% python3 -q
>>> import numpy as np
>>> import numpy.linalg as la
>>> np.set_printoptions(precision=2, suppress=True, linewidth=200)
>>> feats = np.load("mat.npy")
>>> feats
array([[0, 0, 1, 1, 1, 1],
       [0, 0, 0, 1, 1, 0],
       [1, 0, 0, 0, 1, 1],
       [1, 1, 0, 0, 0, 1],
       [1, 1, 1, 0, 0, 0],
       [1, 0, 1, 1, 0, 0]])
>>> r0, r1 = feats[3], feats[1]
>>> r0 @ r0
np.int64(3)
>>> pr = (r0 @ r1) / (r0 @ r0) * r0
>>> np.outer(r0, r1)
array([[0, 0, 0, 1, 1, 0],
       [0, 0, 0, 1, 1, 0],
       [0, 0, 0, 0, 0, 0],
       [0, 0, 0, 0, 0, 0],
       [0, 0, 0, 0, 0, 0],
       [0, 0, 0, 1, 1, 0]])
>>> la.matrix_rank(np.outer(r0, r1))
np.int64(1)
>>> E = np.array([[0, 0, -1, -2, -1, -1, 0, 2, 1],
...     [1, -1, 2, 2, 1, 1, 1, 2, -2],
...     [-2, 0, -1, -2, -1, 2, -2, -2, 1]])
>>> E
array([[ 0,  0, -1, -2, -1, -1,  0,  2,  1],
       [ 1, -1,  2,  2,  1,  1,  1,  2, -2],
       [-2,  0, -1, -2, -1,  2, -2, -2,  1]])
>>> r0 = np.array([9, 5])
>>> np.convolve(E[1], r0)
array([  9,  -4,  13,  28,  19,  14,  14,  23,  -8, -10])
>>> np.polyval(r0, E[1])
array([ 14,  -4,  23,  23,  14,  14,  14,  23, -13])
>>> x0 = np.array([3, 2, -3, -1, 2, 2, 0, -2, -3])
>>> E * x0
array([[ 0,  0,  3,  2, -2, -2,  0, -4, -3],
       [ 3, -2, -6, -2,  2,  2,  0, -4,  6],
       [-6,  0,  3,  2, -2,  4,  0,  4, -3]])
>>> (E @ x0).argmax()
np.int64(2)
>>> E @ np.eye(9)[4]
array([-1.,  1., -1.])
>>> la.norm(E @ x0) <= la.norm(E, 2) * la.norm(x0) + 1e-9
np.True_
>>> E @ np.ones(9)
array([-2.,  7., -7.])
>>> gram = E.T @ E
>>> np.trace(gram), (E ** 2).sum()
(np.int64(56), np.int64(56))
>>> np.round(la.eigvalsh(gram)[::-1], 2) + 0
array([37.95, 13.21,  4.84,  0.  ,  0.  ,  0.  ,  0.  ,  0.  ,  0.  ])
>>> la.matrix_rank(gram)
np.int64(3)
>>> np.allclose(gram, gram.T)
True
>>> (E @ E.T).shape
(3, 3)
>>> rng = np.random.default_rng(86)
>>> lab = rng.integers(0, 2, 3)
>>> M = (lab[:, None] == lab) * 2 + np.eye(3)
>>> M
array([[3., 2., 0.],
       [2., 3., 0.],
       [0., 0., 3.]])
>>> Lm = la.cholesky(M)
>>> Lm @ Lm.T
array([[3., 2., 0.],
       [2., 3., 0.],
       [0., 0., 3.]])
>>> round(np.prod(np.diag(Lm)) ** 2, 2), np.round(la.det(M), 2)
(np.float64(15.0), np.float64(15.0))
>>> la.eigvalsh(M).min() > 0
np.True_
>>> M / np.sqrt(np.outer(np.diag(M), np.diag(M)))
array([[1.  , 0.67, 0.  ],
       [0.67, 1.  , 0.  ],
       [0.  , 0.  , 1.  ]])
>>> evals, V = la.eig(M)
>>> evals
array([5., 1., 3.])
>>> np.sort(la.eigvals(la.inv(M)))
array([0.2 , 0.33, 1.  ])
>>> t3 = np.stack([M, -2 * M, M[::-1]])
>>> la.matrix_rank(t3)
array([3, 3, 3])
>>> np.einsum("bij,cij->bc", t3, t3)
array([[ 35., -70.,  13.],
       [-70., 140., -26.],
       [ 13., -26.,  35.]])
>>> t3.shape
(3, 3, 3)
>>> la.matrix_rank(t3.reshape(3, -1))
np.int64(2)
>>> M @ M
array([[13., 12.,  0.],
       [12., 13.,  0.],
       [ 0.,  0.,  9.]])
>>> m1 = np.array([[-1.9, 0.2, 0.9, -0.3],
...     [0.0, 1.4, 1.5, -0.5],
...     [0.0, 0.2, 0.4, -2.2],
...     [0.8, -0.9, -0.3, -0.8],
...     [-0.4, 0.0, 0.4, -0.8],
...     [1.7, -1.7, 0.5, 1.0],
...     [0.9, -0.5, 1.0, -0.8],
...     [1.1, 1.7, 0.6, -1.7],
...     [-1.4, -1.5, 0.6, -0.6],
...     [-0.2, -1.1, -0.5, -1.9],
...     [0.4, 0.3, -0.7, -1.5],
...     [0.8, 2.4, 0.4, 0.6],
...     [-0.2, -0.3, 1.3, -0.9],
...     [0.6, 0.2, -0.4, 0.7],
...     [-0.8, -0.3, 1.9, 1.5],
...     [1.1, 1.4, 0.1, -0.5],
...     [-1.4, -0.6, -1.1, 0.2],
...     [0.4, 0.3, 0.9, 0.2]])
>>> m1[4] *= 5
>>> m1
array([[-1.9,  0.2,  0.9, -0.3],
       [ 0. ,  1.4,  1.5, -0.5],
       [ 0. ,  0.2,  0.4, -2.2],
       [ 0.8, -0.9, -0.3, -0.8],
       [-2. ,  0. ,  2. , -4. ],
       [ 1.7, -1.7,  0.5,  1. ],
       [ 0.9, -0.5,  1. , -0.8],
       [ 1.1,  1.7,  0.6, -1.7],
       [-1.4, -1.5,  0.6, -0.6],
       [-0.2, -1.1, -0.5, -1.9],
       [ 0.4,  0.3, -0.7, -1.5],
       [ 0.8,  2.4,  0.4,  0.6],
       [-0.2, -0.3,  1.3, -0.9],
       [ 0.6,  0.2, -0.4,  0.7],
       [-0.8, -0.3,  1.9,  1.5],
       [ 1.1,  1.4,  0.1, -0.5],
       [-1.4, -0.6, -1.1,  0.2],
       [ 0.4,  0.3,  0.9,  0.2]])
>>> np.round(la.norm(m1, 1), 2), np.round(la.norm(m1, np.inf), 2)
(np.float64(19.9), np.float64(8.0))
>>> np.round(la.norm(m1[5], 1), 2), round(float(la.norm(m1[5], np.inf)), 2)
(np.float64(4.9), 1.7)
>>> round(la.norm(m1, "nuc"), 2)
np.float64(19.0)
>>> round(la.norm(m1[5] - m1[4]), 2)
np.float64(6.62)
>>> round(float(la.norm(m1) ** 2 / la.norm(m1, 2) ** 2), 2)
2.26
>>> q, V = la.qr(m1[:, :1])[0], la.qr(m1[:, 1:])[0]
>>> sv = la.svd(q.T @ V, compute_uv=False)
>>> sv
array([0.4])
>>> (sv > 0.9).sum()
np.int64(0)
>>> np.degrees(np.arccos(sv.clip(0, 1)))
array([66.7])
>>> F = np.array([[7, 3, 5, 2, 6, 7],
...     [0, 9, 3, 8, 1, 0],
...     [3, 5, 6, 7, 2, 4],
...     [7, 8, 1, 5, 0, 0],
...     [9, 8, 6, 1, 9, 5],
...     [7, 0, 9, 1, 9, 2],
...     [5, 5, 8, 3, 9, 4],
...     [8, 1, 5, 0, 8, 3]]) * (rng.random((8, 6)) < 0.3)
>>> F
array([[0, 0, 0, 0, 0, 7],
       [0, 0, 3, 8, 0, 0],
       [0, 0, 0, 0, 2, 0],
       [0, 0, 0, 5, 0, 0],
       [0, 0, 6, 0, 0, 5],
       [7, 0, 0, 0, 0, 2],
       [0, 5, 8, 0, 0, 0],
       [0, 0, 0, 0, 0, 0]])
>>> B = np.c_[F[:, :1] @ np.array([[2]]), np.array([3, 2, 3, 3, 0, 1, 2, 2])]
>>> B
array([[ 0,  3],
       [ 0,  2],
       [ 0,  3],
       [ 0,  3],
       [ 0,  0],
       [14,  1],
       [ 0,  2],
       [ 0,  2]])
>>> la.norm(la.qr(F)[0].T @ B, axis=0) ** 2 / ((B ** 2).sum(axis=0) + 1e-12)
array([1.  , 0.88])
>>> np.round(la.norm(B - F @ la.lstsq(F, B)[0], axis=0), 2) + 0
array([0.  , 2.18])
>>> hat = F @ la.solve(F.T @ F, F.T)
>>> np.trace(hat)
np.float64(6.0)
>>> np.round(la.eigvalsh(hat), 2) + 0
array([0., 0., 1., 1., 1., 1., 1., 1.])
>>> np.allclose(hat @ hat, hat)
True
>>> np.round(hat @ F[:, 5], 2) + 0
array([7., 0., 0., 0., 5., 2., 0., 0.])
>>> x0 = np.array([1, 3, 2, 3, 2, 1])
>>> F @ (2 * x0)
array([14, 60,  8, 30, 34, 18, 62,  0])
>>> (F @ x0).argmax()
np.int64(6)
>>> la.norm(F @ x0) <= la.norm(F, 2) * la.norm(x0) + 1e-9
np.True_
>>> F @ np.ones(6)
array([ 7., 11.,  2.,  5., 11.,  9., 13.,  0.])
>>> X = np.load("sample9.npy")
>>> X
array([[ 0,  0,  2, -2,  0, -2, -1, -1,  1],
       [ 0,  0,  0,  0,  2,  1,  0, -1, -2],
       [ 0,  0,  0, -2, -1, -1, -1,  0, -2],
       [ 0,  0,  0,  0, -1, -2,  0, -2,  2],
       [ 0,  0,  0,  0,  0,  2,  0,  0,  2],
       [ 0,  0,  0,  0,  0,  0,  2,  1,  1],
       [ 0,  0,  0,  0,  0,  0,  0,  2,  2],
       [ 0,  0,  0,  0,  0,  0,  0,  0,  2],
       [ 0,  0,  0,  0,  0,  0,  0,  0,  0]])
>>> r = la.matrix_rank(X)
>>> r
np.int64(7)
>>> null = la.svd(X)[2][r:].T
>>> [int(la.matrix_rank(X[:, :j + 1])) for j in range(9)]
[0, 0, 1, 2, 3, 4, 5, 6, 7]
>>> la.matrix_rank(X.T @ X), la.matrix_rank(X @ X.T)
(np.int64(7), np.int64(7))
>>> [int(la.matrix_rank(np.delete(X, i, axis=0))) for i in range(9)]
[6, 7, 6, 7, 7, 6, 7, 7, 7]
>>> np.round(null @ null.T, 2) + 0
array([[1., 0., 0., 0., 0., 0., 0., 0., 0.],
       [0., 1., 0., 0., 0., 0., 0., 0., 0.],
       [0., 0., 0., 0., 0., 0., 0., 0., 0.],
       [0., 0., 0., 0., 0., 0., 0., 0., 0.],
       [0., 0., 0., 0., 0., 0., 0., 0., 0.],
       [0., 0., 0., 0., 0., 0., 0., 0., 0.],
       [0., 0., 0., 0., 0., 0., 0., 0., 0.],
       [0., 0., 0., 0., 0., 0., 0., 0., 0.],
       [0., 0., 0., 0., 0., 0., 0., 0., 0.]])
>>> [int(la.matrix_rank(X[:i])) for i in range(1, len(X) + 1)]
[1, 2, 3, 4, 5, 6, 7, 7, 7]
>>> np.round(X @ null, 2) + 0
array([[0., 0.],
       [0., 0.],
       [0., 0.],
       [0., 0.],
       [0., 0.],
       [0., 0.],
       [0., 0.],
       [0., 0.],
       [0., 0.]])
>>> np.prod(np.diag(X)), round(la.det(X), 2)
(np.int64(0), np.float64(0.0))
>>> np.sort(la.eigvals(X))
array([0., 0., 0., 0., 0., 0., 0., 0., 0.])
>>> [int(la.matrix_rank(la.matrix_power(X, p))) for p in range(1, 10)]
[7, 6, 5, 4, 3, 2, 1, 0, 0]
>>> X @ X
array([[  0,   0,   0,  -4,   0,   2,  -6,   0, -14],
       [  0,   0,   0,   0,   0,   4,   2,   1,   3],
       [  0,   0,   0,   0,   2,   2,  -2,   1,  -9],
       [  0,   0,   0,   0,   0,  -2,  -4,  -2,  -8],
       [  0,   0,   0,   0,   0,   0,   4,   2,   2],
       [  0,   0,   0,   0,   0,   0,   0,   4,   6],
       [  0,   0,   0,   0,   0,   0,   0,   0,   4],
       [  0,   0,   0,   0,   0,   0,   0,   0,   0],
       [  0,   0,   0,   0,   0,   0,   0,   0,   0]])
>>> la.matrix_rank(X - X[0, 0] * np.eye(9))
np.int64(7)
>>> la.matrix_rank(X)
np.int64(7)
>>> np.abs(X).max()
np.int64(2)
>>> X - X[0]
array([[ 0,  0,  0,  0,  0,  0,  0,  0,  0],
       [ 0,  0, -2,  2,  2,  3,  1,  0, -3],
       [ 0,  0, -2,  0, -1,  1,  0,  1, -3],
       [ 0,  0, -2,  2, -1,  0,  1, -1,  1],
       [ 0,  0, -2,  2,  0,  4,  1,  1,  1],
       [ 0,  0, -2,  2,  0,  2,  3,  2,  0],
       [ 0,  0, -2,  2,  0,  2,  1,  3,  1],
       [ 0,  0, -2,  2,  0,  2,  1,  1,  1],
       [ 0,  0, -2,  2,  0,  2,  1,  1, -1]])
>>> X.sum(axis=0)
array([ 0,  0,  2, -4,  0, -2,  0, -1,  6])
>>> np.diff(X, axis=0)
array([[ 0,  0, -2,  2,  2,  3,  1,  0, -3],
       [ 0,  0,  0, -2, -3, -2, -1,  1,  0],
       [ 0,  0,  0,  2,  0, -1,  1, -2,  4],
       [ 0,  0,  0,  0,  1,  4,  0,  2,  0],
       [ 0,  0,  0,  0,  0, -2,  2,  1, -1],
       [ 0,  0,  0,  0,  0,  0, -2,  1,  1],
       [ 0,  0,  0,  0,  0,  0,  0, -2,  0],
       [ 0,  0,  0,  0,  0,  0,  0,  0, -2]])
>>> X.mean(axis=0)
array([ 0.  ,  0.  ,  0.22, -0.44,  0.  , -0.22,  0.  , -0.11,  0.67])
>>> X.sum(axis=1)
array([-3,  0, -7, -3,  4,  4,  4,  2,  0])
>>> W1 = np.array([[-3, -1, 0, 2, -1, 3],
...     [1, -1, 0, -1, 0, -2],
...     [3, -3, -1, -2, 0, -3],
...     [0, 0, -2, -2, -2, 2],
...     [3, -1, -3, -1, -2, -2],
...     [2, 2, -3, -3, 0, -2],
...     [0, 1, 1, -3, -3, -1],
...     [0, -2, 2, 2, -1, 2],
...     [-1, 3, 1, -3, -3, -2]])
>>> beta = np.array([2, 0, 2, 2, 1, 2])
>>> H = np.maximum(X @ W1 + beta, 0)
>>> la.matrix_rank(H)
np.int64(6)
>>> H
array([[ 3,  0,  8,  6,  6,  0],
       [12,  0,  0,  1,  4,  0],
       [ 0,  0,  9, 19, 16,  7],
       [ 0,  7,  9,  0,  0,  0],
       [ 4, 10,  0,  0,  0,  0],
       [ 1,  3,  7,  0,  0,  0],
       [ 0,  2,  8,  0,  0,  2],
       [ 0,  6,  4,  0,  0,  0],
       [ 2,  0,  2,  2,  1,  2]])
>>> cent = np.array([[0, 5], [1, 5], [3, 1], [3, 3], [0, 5], [5, 0]])
>>> (H @ cent).round(6).argmax(axis=1)
array([1, 1, 1, 1, 1, 1, 0, 1, 1])
>>> W1 @ cent
array([[ 20, -19],
       [-14,  -3],
       [-27,  -7],
       [ -2, -18],
       [-23,  -6],
       [-26,   8],
       [-10, -18],
       [ 20,  -7],
       [-13, -13]])
>>> H @ cent
array([[ 42,  71],
       [  3,  83],
       [119, 146],
       [ 34,  44],
       [ 10,  70],
       [ 24,  27],
       [ 36,  18],
       [ 18,  34],
       [ 22,  23]])
>>> J = np.load("data.npy")
>>> J
array([[0, 1, 0, 1, 1],
       [0, 0, 1, 1, 3],
       [0, 0, 0, 3, 0],
       [0, 0, 0, 0, 1],
       [0, 0, 0, 0, 0]])
>>> hat = np.triu(np.array([[-1, 1, -3, 1, 0],
...     [2, -1, 0, -2, -3],
...     [2, 1, 3, -2, 3],
...     [1, -1, 1, 3, 0],
...     [-2, -3, -1, -3, 3]]), 1) + np.eye(5)
>>> B = hat @ J @ la.inv(hat)
>>> hat @ J - J @ hat
array([[ 0.,  0.,  1., -6.,  7.],
       [ 0.,  0.,  0.,  2., -5.],
       [ 0.,  0.,  0.,  0., -2.],
       [ 0.,  0.,  0.,  0.,  0.],
       [ 0.,  0.,  0.,  0.,  0.]])
>>> round(float(la.det(B)), 2)
0.0
>>> np.trace(B), np.trace(J)
(np.float64(0.0), np.int64(0))
>>> B
array([[ 0.,  1.,  1., -3.,  5.],
       [ 0.,  0.,  1.,  3., -2.],
       [ 0.,  0.,  0.,  3., -2.],
       [ 0.,  0.,  0.,  0.,  1.],
       [ 0.,  0.,  0.,  0.,  0.]])
